% ipython --no-banner

In [1]: import numpy as np

In [2]: import numpy.linalg as la

In [3]: np.set_printoptions(precision=1, suppress=True, linewidth=160, sign=" ")

In [4]: def tidy(a):
   ...:     return np.round(a, 1) + 0
   ...: 

In [5]: X = np.loadtxt("data.csv", delimiter=",")

In [6]: print(tidy(X))
[[ 6.5  1.  -0.2 -0.2 -0.9 -0.4]
 [ 1.   1.4  0.2  0.1  0.3 -0.9]
 [-0.2  0.2  5.7 -3.   0.8  1.3]
 [-0.2  0.1 -3.   2.2  1.   0.1]
 [-0.9  0.3  0.8  1.   3.6  2.3]
 [-0.4 -0.9  1.3  0.1  2.3  2.6]]

In [7]: w, vecs = la.eigh(X)

In [8]: vec = np.array([0, 2, 2, 0, 1, 0])

In [9]: (np.sign(vecs[:, -1].round(6)) == np.sign(vecs[0, -1].round(6))).astype(int)
Out[9]: array([ 1,  1,  0,  1,  0,  0])

In [10]: tidy(vecs * np.abs(w) @ vecs.T)
Out[10]: 
array([[ 6.5,  1. , -0.2, -0.2, -0.9, -0.4],
       [ 1. ,  1.4,  0.2,  0.1,  0.3, -0.9],
       [-0.2,  0.2,  5.7, -3. ,  0.8,  1.3],
       [-0.2,  0.1, -3. ,  2.2,  1. ,  0.1],
       [-0.9,  0.3,  0.8,  1. ,  3.6,  2.3],
       [-0.4, -0.9,  1.3,  0.1,  2.3,  2.6]])

In [11]: cov = X.T @ X

In [12]: tidy(np.diag(cov))
Out[12]: array([ 44.1,   4. ,  43.7,  14.8,  20.6,  14.6])

In [13]: tidy(la.eigvalsh(cov)[::-1])
Out[13]: array([ 64.,  49.,  25.,   4.,   0.,   0.])

In [14]: la.matrix_rank(cov)
Out[14]: np.int64(4)

In [15]: tidy(la.svd(X, compute_uv=False) ** 2)
Out[15]: array([ 64.,  49.,  25.,   4.,   0.,   0.])

In [16]: E = np.loadtxt("arr.csv", delimiter=",")

In [17]: tidy(E)
Out[17]: 
array([[ 2. , -1. ,  1.9,  1.1, -0.9],
       [ 1.9, -0.9,  2. ,  0.9, -1.1],
       [ 2. , -0.8,  1.9,  1.2, -1. ],
       [ 2. , -0.9,  2.1,  0.9, -1.1],
       [ 2.1, -0.9,  2.1,  1.1, -1.1],
       [ 2. , -1. ,  2.1,  1. , -1. ],
       [ 2.1, -0.8,  2.3,  1. , -0.9],
       [ 2.1, -1. ,  2.2,  1. , -1.1],
       [ 2. , -1. ,  2. ,  0.9, -1. ],
       [-3.2,  0.1,  0.1, -2.9,  0. ],
       [-3.2,  0.1,  0. , -3. , -0.1],
       [-3. ,  0.1,  0.1, -3.3,  0. ],
       [-2.9, -0.1,  0. , -3. ,  0.1],
       [-3. , -0.2,  0. , -3.1,  0. ],
       [-3. ,  0. ,  0. , -3. ,  0. ],
       [-2.9,  0. , -0.2, -3. ,  0. ],
       [-3. ,  0. , -0.1, -2.9,  0.1],
       [-3. ,  0.1,  0. , -2.9, -0.1],
       [ 1.1,  2.1, -2.9, -2.8,  3.1],
       [ 1. ,  2. , -3. , -3. ,  3. ],
       [ 1.1,  2.2, -2.9, -2.9,  2.9],
       [ 1. ,  2.1, -3. , -3. ,  2.9],
       [ 1. ,  1.8, -3. , -3.1,  2.9],
       [ 1.1,  2. , -2.9, -3.1,  2.9],
       [ 0.9,  1.8, -2.8, -3.1,  3. ],
       [ 1. ,  2.1, -3. , -2.9,  2.9],
       [ 1. ,  2.1, -3. , -3.1,  3. ]])

In [18]: W2 = E[[7, 6]].astype(float)

In [19]: for _ in range(6):
    ...:     z = la.norm(E[:, None] - W2, axis=-1).argmin(axis=1)
    ...:     W2 = np.array([E[z == j].mean(axis=0) for j in range(2)])
    ...: 

In [20]: z
Out[20]: array([ 0,  0,  0,  0,  0,  0,  0,  0,  0,  1,  1,  1,  1,  1,  1,  1,  1,  1,  1,  1,  1,  1,  1,  1,  1,  1,  1])

In [21]: np.abs(W2[1] - W2[0]).argmax()
Out[21]: np.int64(3)

In [22]: d = la.norm(E[:, None] - E[None], axis=-1)

In [23]: tidy(d[:5, :5])
Out[23]: 
array([[ 0. ,  0.2,  0.3,  0.3,  0.3],
       [ 0.2,  0. ,  0.3,  0.2,  0.3],
       [ 0.3,  0.3,  0. ,  0.4,  0.3],
       [ 0.3,  0.2,  0.4,  0. ,  0.2],
       [ 0.3,  0.3,  0.3,  0.2,  0. ]])

In [24]: d[8].round(6).argsort(kind="stable")[:4]
Out[24]: array([ 8,  5,  0,  1])

In [25]: d.mean(axis=1).argmax()
Out[25]: np.int64(7)

In [26]: cen = (E - E.mean(axis=0)) / E.std(axis=0)

In [27]: tidy(cen.std(axis=0))
Out[27]: array([ 1.,  1.,  1.,  1.,  1.])

In [28]: np.argwhere(np.abs(cen) > 2)
Out[28]: array([], shape=(0, 2), dtype=int64)

In [29]: b = la.lstsq(np.delete(cen, 4, axis=1), cen[:, 4])[0]

In [30]: tidy(1 - np.var(cen[:, 4] - np.delete(cen, 4, axis=1) @ b))
Out[30]: np.float64(1.0)

In [31]: cen = E - E.mean(axis=0)

In [32]: Uu, sv, VT = la.svd(cen, full_matrices=False)

In [33]: np.abs(Uu[:, 0]).argmax()
Out[33]: np.int64(7)

In [34]: tidy(cen.mean(axis=0))
Out[34]: array([ 0.,  0.,  0.,  0.,  0.])

In [35]: F = np.array([[2, 4, 5, 10, 9, 10, 3],
    ...:     [4, 6, 7, 12, 11, 12, 5],
    ...:     [2, 4, 5, 10, 9, 10, 3]])

In [36]: print(np.allclose(F[:-1].T @ la.lstsq(F[:-1].T, F[-1])[0], F[-1]))
True

In [37]: np.unique(F.round(6), axis=0).shape
Out[37]: (2, 7)

In [38]: print(la.lstsq(F[:-1].T, F[-1])[2])
2

In [39]: out = np.array([[0, 2, 1],
    ...:     [3, -1, -3],
    ...:     [3, -2, -1],
    ...:     [-2, 1, 0],
    ...:     [-2, -2, 0],
    ...:     [2, 2, -3],
    ...:     [-3, -3, 2]])

In [40]: np.vstack([F, out.T]).shape
Out[40]: (6, 7)

In [41]: print(np.einsum("ij->j", F))
[  8  14  17  32  29  32  11]

In [42]: np.einsum("ik,kj->ji", F, out)
Out[42]: 
array([[  0,   2,   0],
       [ -7, -13,  -7],
       [-39, -47, -39]])

In [43]: np.einsum("ik,kj->ij", F, out)
Out[43]: 
array([[  0,  -7, -39],
       [  2, -13, -47],
       [  0,  -7, -39]])

In [44]: Uu, sv, VT = la.svd(F)

In [45]: vecs = VT[:(sv > 1e-8).sum()]

In [46]: rng = np.random.default_rng(472859)

In [47]: vec = F[1] + -1 * F[0] + rng.integers(2) * np.eye(7)[5]

In [48]: vec
Out[48]: array([ 2.,  2.,  2.,  2.,  2.,  2.,  2.])

In [49]: la.matrix_rank(np.vstack([F, vec]))
Out[49]: np.int64(2)

In [50]: tidy(vecs.T @ vecs)
Out[50]: 
array([[ 0.4,  0.3,  0.2, -0.1,  0. , -0.1,  0.3],
       [ 0.3,  0.2,  0.2,  0. ,  0.1,  0. ,  0.2],
       [ 0.2,  0.2,  0.2,  0.1,  0.1,  0.1,  0.2],
       [-0.1,  0. ,  0.1,  0.4,  0.3,  0.4,  0. ],
       [ 0. ,  0.1,  0.1,  0.3,  0.3,  0.3,  0. ],
       [-0.1,  0. ,  0.1,  0.4,  0.3,  0.4,  0. ],
       [ 0.3,  0.2,  0.2,  0. ,  0. ,  0. ,  0.3]])

In [51]: np.allclose(vecs.T @ vecs @ vec, vec)
Out[51]: True

In [52]: data = np.load("m.npy")

In [53]: data
Out[53]: 
array([[ 0,  0,  0,  0],
       [ 0,  0,  0,  0],
       [ 2,  2, -2, -1],
       [ 0,  0,  0,  0]])

In [54]: out = data + rng.integers(-2, 3, (4, 1)) @ rng.integers(-2, 3, (1, 4))

In [55]: out
Out[55]: 
array([[-1, -2,  1,  2],
       [ 2,  4, -2, -4],
       [ 2,  2, -2, -1],
       [-1, -2,  1,  2]])

In [56]: print(out - data)
[[-1 -2  1  2]
 [ 2  4 -2 -4]
 [ 0  0  0  0]
 [-1 -2  1  2]]

In [57]: w1 = np.array([[1, 1, 2, 1, 0, 0],
    ...:     [1, 0, 3, 3, 3, 2],
    ...:     [2, 3, 3, 3, 1, 1],
    ...:     [0, 3, 0, 3, 3, 0]])

In [58]: b = np.array([5, 1, 4, 6, 6, 1])

In [59]: act = np.maximum(data @ w1 + b, 0)

In [60]: act
Out[60]: 
array([[ 5,  1,  4,  6,  6,  1],
       [ 5,  1,  4,  6,  6,  1],
       [ 5,  0,  8,  5,  7,  3],
       [ 5,  1,  4,  6,  6,  1]])

In [61]: la.matrix_rank(act)
Out[61]: np.int64(2)

In [62]: tidy((act > 0).mean(axis=0))
Out[62]: array([ 1. ,  0.8,  1. ,  1. ,  1. ,  1. ])

In [63]: (act > 0).astype(int)
Out[63]: 
array([[ 1,  1,  1,  1,  1,  1],
       [ 1,  1,  1,  1,  1,  1],
       [ 1,  0,  1,  1,  1,  1],
       [ 1,  1,  1,  1,  1,  1]])

In [64]: W2 = np.array([[-1, 3, 3],
    ...:     [1, -1, -2],
    ...:     [-2, 2, -2],
    ...:     [2, -2, 1],
    ...:     [2, 0, 3],
    ...:     [-2, 0, 0]])

In [65]: act @ W2
Out[65]: 
array([[10, 10, 29],
       [10, 10, 29],
       [-3, 21, 25],
       [10, 10, 29]])

In [66]: M = np.array([[9, 1, -1, -6, 1, -5, 6, 6],
    ...:     [1, 15, -7, -10, -11, -1, -1, -5],
    ...:     [-1, -7, 9, 5, 4, 1, 1, 2],
    ...:     [-6, -10, 5, 10, 6, 3, -3, -1],
    ...:     [1, -11, 4, 6, 13, -4, 2, 12],
    ...:     [-5, -1, 1, 3, -4, 17, -7, -10],
    ...:     [6, -1, 1, -3, 2, -7, 7, 6],
    ...:     [6, -5, 2, -1, 12, -10, 6, 18]])

In [67]: np.unique(M.round(6), axis=0).shape
Out[67]: (8, 8)

In [68]: la.lstsq(M[:-1].T, M[-1])[2]
Out[68]: np.int32(6)

In [69]: tidy(M @ la.pinv(M) @ M)
Out[69]: 
array([[  9.,   1.,  -1.,  -6.,   1.,  -5.,   6.,   6.],
       [  1.,  15.,  -7., -10., -11.,  -1.,  -1.,  -5.],
       [ -1.,  -7.,   9.,   5.,   4.,   1.,   1.,   2.],
       [ -6., -10.,   5.,  10.,   6.,   3.,  -3.,  -1.],
       [  1., -11.,   4.,   6.,  13.,  -4.,   2.,  12.],
       [ -5.,  -1.,   1.,   3.,  -4.,  17.,  -7., -10.],
       [  6.,  -1.,   1.,  -3.,   2.,  -7.,   7.,   6.],
       [  6.,  -5.,   2.,  -1.,  12., -10.,   6.,  18.]])

In [70]: tidy(np.trace(la.pinv(M) @ M))
Out[70]: np.float64(6.0)

In [71]: A = np.load("run15.npy")

In [72]: A
Out[72]: 
array([[-3.4,  3. , -6.6,  8.7],
       [ 3.2, -3.1,  3.5, -7.2],
       [ 2.6, -3. ,  6. , -9. ],
       [ 2.9, -2.7,  6.1, -9.1]])

In [73]: out = A + rng.integers(-2, 3, (4, 1)) @ rng.integers(-2, 3, (1, 4))

In [74]: print(tidy(out))
[[ -3.4   3.   -6.6   8.7]
 [  1.2  -4.1   2.5  -9.2]
 [  0.6  -4.    5.  -11. ]
 [  4.9  -1.7   7.1  -7.1]]

In [75]: print(tidy(np.abs(out - A).sum(axis=1)))
[ 0.  6.  6.  6.]

In [76]: z = rng.permutation(4)

In [77]: z
Out[77]: array([ 3,  2,  1,  0])

In [78]: out = A[z][:, z]

In [79]: np.diag(out)
Out[79]: array([-9.1,  6. , -3.1, -3.4])

In [80]: print(np.allclose(out, A))
False

In [81]: out
Out[81]: 
array([[-9.1,  6.1, -2.7,  2.9],
       [-9. ,  6. , -3. ,  2.6],
       [-7.2,  3.5, -3.1,  3.2],
       [ 8.7, -6.6,  3. , -3.4]])

In [82]: tidy(np.sort(np.abs(la.eigvals(out))))
Out[82]: array([ 0.9,  0.9,  1.1,  9. ])

In [83]: np.allclose(X[:-1].T @ la.lstsq(X[:-1].T, X[-1])[0], X[-1])
Out[83]: True

In [84]: tidy(X @ la.pinv(X) @ X)
Out[84]: 
array([[ 6.5,  1. , -0.2, -0.2, -0.9, -0.4],
       [ 1. ,  1.4,  0.2,  0.1,  0.3, -0.9],
       [-0.2,  0.2,  5.7, -3. ,  0.8,  1.3],
       [-0.2,  0.1, -3. ,  2.2,  1. ,  0.1],
       [-0.9,  0.3,  0.8,  1. ,  3.6,  2.3],
       [-0.4, -0.9,  1.3,  0.1,  2.3,  2.6]])

In [85]: tidy(np.trace(la.pinv(X) @ X))
Out[85]: np.float64(4.0)

In [86]: tidy(la.det(A[::-1]))
Out[86]: np.float64(-7.7)

In [87]: tidy(la.eigvals(A))
Out[87]: array([-9. +0.j ,  1.1+0.j , -0.9+0.2j, -0.9-0.2j])

In [88]: np.einsum("ii->", A)
Out[88]: np.float64(-9.6)

In [89]: print(tidy(np.poly(A)))
[  1.    9.6   4.4 -10.7  -7.7]

In [90]: np.kron(np.eye(2, dtype=int), A)
Out[90]: 
array([[-3.4,  3. , -6.6,  8.7, -0. ,  0. , -0. ,  0. ],
       [ 3.2, -3.1,  3.5, -7.2,  0. , -0. ,  0. , -0. ],
       [ 2.6, -3. ,  6. , -9. ,  0. , -0. ,  0. , -0. ],
       [ 2.9, -2.7,  6.1, -9.1,  0. , -0. ,  0. , -0. ],
       [-0. ,  0. , -0. ,  0. , -3.4,  3. , -6.6,  8.7],
       [ 0. , -0. ,  0. , -0. ,  3.2, -3.1,  3.5, -7.2],
       [ 0. , -0. ,  0. , -0. ,  2.6, -3. ,  6. , -9. ],
       [ 0. , -0. ,  0. , -0. ,  2.9, -2.7,  6.1, -9.1]])

In [91]: arr = np.load("case16.npy")

In [92]: print(arr)
[[ 10   2   4  -8   3   6]
 [  2   2   4  -4   1   6]
 [  4   4   8  -8   2  12]
 [ -8  -4  -8  10  -3 -12]
 [  3   1   2  -3   1   3]
 [  6   6  12 -12   3  18]]

In [93]: w, vecs = la.eigh(arr)

In [94]: tidy(la.eigvalsh(arr @ arr))
Out[94]: array([    0.,     0.,     0.,     0.,    66.,  1671.])

In [95]: np.abs(vecs[:, -1]).round(6).argmax()
Out[95]: np.int64(5)

In [96]: tidy(la.svd(arr, compute_uv=False))
Out[96]: array([ 40.9,   8.1,   0. ,   0. ,   0. ,   0. ])

In [97]: tidy(w.sum()), np.trace(arr)
Out[97]: (np.float64(49.0), np.int64(49))

In [98]: tidy(vecs.T @ arr @ vecs)
Out[98]: 
array([[  0. ,   0. ,   0. ,   0. ,   0. ,   0. ],
       [  0. ,   0. ,   0. ,   0. ,   0. ,   0. ],
       [  0. ,   0. ,   0. ,   0. ,   0. ,   0. ],
       [  0. ,   0. ,   0. ,   0. ,   0. ,   0. ],
       [  0. ,   0. ,   0. ,   0. ,   8.1,   0. ],
       [  0. ,   0. ,   0. ,   0. ,   0. ,  40.9]])
